In [1]: import numpy as np

In [2]: np.set_printoptions(precision=1, suppress=True, linewidth=120, legacy="1.25")

In [3]: rnd = lambda a: np.round(a, 1) + 0

In [4]: C = np.array([[1.3, -0.7, -0.3, -2.1, 0.1]])

In [5]: rng = np.random.default_rng(60)

In [6]: F = np.array([[0],
   ...:     [-1],
   ...:     [-1],
   ...:     [-2],
   ...:     [2],
   ...:     [-2],
   ...:     [1],
   ...:     [0],
   ...:     [2],
   ...:     [-1],
   ...:     [-2],
   ...:     [-1],
   ...:     [-2],
   ...:     [-1],
   ...:     [-1],
   ...:     [0]]) @ C + 0.1 * rng.normal(size=(16, 5))

In [7]: rnd(F)
Out[7]: 
array([[-0.1,  0. ,  0.1, -0.1, -0.1],
       [-1.2,  0.8,  0.5,  2.1,  0. ],
       [-1.2,  0.7,  0.4,  2.1,  0.1],
       [-2.5,  1.4,  0.7,  4.3, -0.4],
       [ 2.6, -1.4, -0.6, -4.3,  0.1],
       [-2.5,  1.5,  0.8,  4.1, -0.3],
       [ 1.3, -0.6, -0.2, -2. ,  0.1],
       [ 0. ,  0. ,  0.1, -0.1,  0.2],
       [ 2.6, -1.6, -0.6, -4.2,  0.3],
       [-1.2,  0.7,  0.4,  2. , -0.1],
       [-2.7,  1.3,  0.6,  4.1, -0.1],
       [-1. ,  0.7,  0.3,  1.9, -0.1],
       [-2.6,  1.4,  0.5,  4.1, -0.2],
       [-1.1,  0.6,  0.3,  2.1, -0.1],
       [-1.4,  0.8,  0.3,  2.2,  0.1],
       [-0.1,  0. ,  0. , -0.2, -0.1]])

In [8]: f, r1 = F[3], F[4]

In [9]: rnd(f @ r1)
Out[9]: -27.5

In [10]: pr = (f @ r1) / (f @ f) * f

In [11]: rnd(np.linalg.norm(f + r1) ** 2 + np.linalg.norm(f - r1) ** 2)
Out[11]: 110.3

In [12]: rnd(pr)
Out[12]: array([ 2.6, -1.4, -0.7, -4.3,  0.4])

In [13]: rnd(np.outer(f, r1))
Out[13]: 
array([[ -6.7,   3.5,   1.5,  10.9,  -0.2],
       [  3.6,  -1.9,  -0.8,  -5.8,   0.1],
       [  1.8,  -1. ,  -0.4,  -2.9,   0.1],
       [ 11.3,  -6. ,  -2.6, -18.5,   0.3],
       [ -1. ,   0.5,   0.2,   1.6,   0. ]])

In [14]: A2 = F / np.linalg.norm(F, axis=1, keepdims=True)

In [15]: gram = A2 @ A2.T

In [16]: rnd(np.linalg.norm(A2, axis=1))
Out[16]: array([1., 1., 1., 1., 1., 1., 1., 1., 1., 1., 1., 1., 1., 1., 1., 1.])

In [17]: (gram - 2 * np.eye(16)).round(6).argmax(axis=1)
Out[17]: array([15,  9, 14, 13,  6,  9,  4,  6,  6,  5, 12,  5, 10,  3,  2,  0])
